% ipython --no-banner

In [1]: import numpy as np

In [2]: import numpy.linalg as la

In [3]: np.set_printoptions(precision=1, suppress=True, linewidth=120)

In [4]: W0 = np.load("block8.npy")

In [5]: W0
Out[5]: 
array([[2., 0.],
       [0., 3.]])

In [6]: np.flatnonzero(la.matrix_power((W0 != 0) + (W0.T != 0) + np.eye(2), 2)[1])
Out[6]: array([1])

In [7]: (W0 != 0).astype(int)
Out[7]: 
array([[1, 0],
       [0, 1]])

In [8]: (la.matrix_power((W0 != 0) + (W0.T != 0) + np.eye(2), 2) > 0).astype(int)
Out[8]: 
array([[1, 0],
       [0, 1]])

In [9]: np.sort(la.eigvals(W0).real)
Out[9]: array([2., 3.])

In [10]: round(float(la.det(W0)), 1)
Out[10]: 6.0

In [11]: u = np.array([-8, 3])

In [12]: M2 = W0 + np.outer(u, np.eye(2)[0])

In [13]: M2
Out[13]: 
array([[-6.,  0.],
       [ 3.,  3.]])

In [14]: la.matrix_rank(la.inv(M2) - la.inv(W0), tol=1e-8)
Out[14]: np.int64(1)

In [15]: round(la.det(M2) / la.det(W0), 1), np.round(1 + la.solve(W0, u)[0], 1)
Out[15]: (np.float64(-3.0), np.float64(-3.0))

In [16]: M2 = W0 / np.sqrt((W0 ** 2).mean(axis=1, keepdims=True))

In [17]: la.matrix_rank(M2) == la.matrix_rank(W0)
Out[17]: np.True_

In [18]: la.norm(M2, axis=1)
Out[18]: array([1.4, 1.4])

In [19]: L = la.cholesky(W0)

In [20]: np.diag(L) ** 2
Out[20]: array([2., 3.])

In [21]: W0 / np.sqrt(np.outer(np.diag(W0), np.diag(W0)))
Out[21]: 
array([[1., 0.],
       [0., 1.]])

In [22]: M = np.load("data.npy")

In [23]: M
Out[23]: 
array([[ 0,  0,  0,  0],
       [-3,  1,  0,  0],
       [ 0,  5,  1,  0],
       [-5, -5,  4, -4]])

In [24]: # rank 3

In [25]: left, sigma, Vh = la.svd(M)

In [26]: vecs = Vh[:(sigma > 1e-8).sum()]

In [27]: rng = np.random.default_rng(47)

In [28]: vec = M[3] + -2 * M[0] + rng.integers(2) * np.eye(4)[1]

In [29]: vec
Out[29]: array([-5., -5.,  4., -4.])

In [30]: round(float(la.norm(vec - vecs.T @ vecs @ vec)), 1)
Out[30]: 0.0

In [31]: vec = np.array([-2, -3, -3, -1])

In [32]: h1 = np.maximum(M @ vec, 0)

In [33]: np.maximum(M @ (3 * vec), 0)
Out[33]: array([ 0,  9,  0, 51])

In [34]: M * (h1 > 1e-9)[:, None]
Out[34]: 
array([[ 0,  0,  0,  0],
       [-3,  1,  0,  0],
       [ 0,  0,  0,  0],
       [-5, -5,  4, -4]])

In [35]: M.sum(axis=0)
Out[35]: array([-8,  1,  5, -4])

In [36]: np.diff(M, axis=0)
Out[36]: 
array([[ -3,   1,   0,   0],
       [  3,   4,   1,   0],
       [ -5, -10,   3,  -4]])

In [37]: np.abs(M).max()
Out[37]: np.int64(5)

In [38]: M.mean(axis=0)
Out[38]: array([-2. ,  0.2,  1.2, -1. ])

In [39]: M - M[0]
Out[39]: 
array([[ 0,  0,  0,  0],
       [-3,  1,  0,  0],
       [ 0,  5,  1,  0],
       [-5, -5,  4, -4]])

In [40]: M.shape
Out[40]: (4, 4)

In [41]: ang = np.deg2rad(180)

In [42]: K = np.eye(5)

In [43]: K[np.ix_([2, 3], [2, 3])] = [[np.cos(ang), -np.sin(ang)], [np.sin(ang), np.cos(ang)]]

In [44]: K.round(1) + 0
Out[44]: 
array([[ 1.,  0.,  0.,  0.,  0.],
       [ 0.,  1.,  0.,  0.,  0.],
       [ 0.,  0., -1.,  0.,  0.],
       [ 0.,  0.,  0., -1.,  0.],
       [ 0.,  0.,  0.,  0.,  1.]])

In [45]: np.argsort(-la.norm(M, axis=0).round(6), kind="stable")[:3]
Out[45]: array([1, 0, 2])

In [46]: round(float(la.norm(M, 2) / la.norm(M)), 1)
Out[46]: 0.9

In [47]: la.matrix_rank(M - M[0, 0] * np.eye(4))
Out[47]: np.int64(3)

In [48]: np.prod(np.diag(M)), round(la.det(M), 1)
Out[48]: (np.int64(0), np.float64(0.0))

In [49]: round(float(la.det(2 * M)), 1), round(la.det(M), 1)
Out[49]: (0.0, np.float64(0.0))

In [50]: np.round(la.det(M.T), 1)
Out[50]: np.float64(0.0)

In [51]: np.kron(np.eye(2, dtype=int), M)
Out[51]: 
array([[ 0,  0,  0,  0,  0,  0,  0,  0],
       [-3,  1,  0,  0,  0,  0,  0,  0],
       [ 0,  5,  1,  0,  0,  0,  0,  0],
       [-5, -5,  4, -4,  0,  0,  0,  0],
       [ 0,  0,  0,  0,  0,  0,  0,  0],
       [ 0,  0,  0,  0, -3,  1,  0,  0],
       [ 0,  0,  0,  0,  0,  5,  1,  0],
       [ 0,  0,  0,  0, -5, -5,  4, -4]])

In [52]: la.eigvals(M)
Out[52]: array([-4.,  1.,  1.,  0.])

In [53]: np.round(la.eigvals(M).sum().real, 1)
Out[53]: np.float64(-2.0)

In [54]: np.einsum("ii->", M)
Out[54]: np.int64(-2)

In [55]: np.poly(M)
Out[55]: array([ 1.,  2., -7.,  4.,  0.])

In [56]: data = np.load("a.npy")

In [57]: data
Out[57]: 
array([[0, 3, 1],
       [3, 0, 3],
       [1, 3, 0]])

In [58]: M2 = la.inv(data)

In [59]: M2
Out[59]: 
array([[-0.5,  0.2,  0.5],
       [ 0.2, -0.1,  0.2],
       [ 0.5,  0.2, -0.5]])

In [60]: (np.abs(M2) > 1e-9).astype(int)
Out[60]: 
array([[1, 1, 1],
       [1, 1, 1],
       [1, 1, 1]])

In [61]: np.round(data @ M2, 1) + 0
Out[61]: 
array([[1., 0., 0.],
       [0., 1., 0.],
       [0., 0., 1.]])
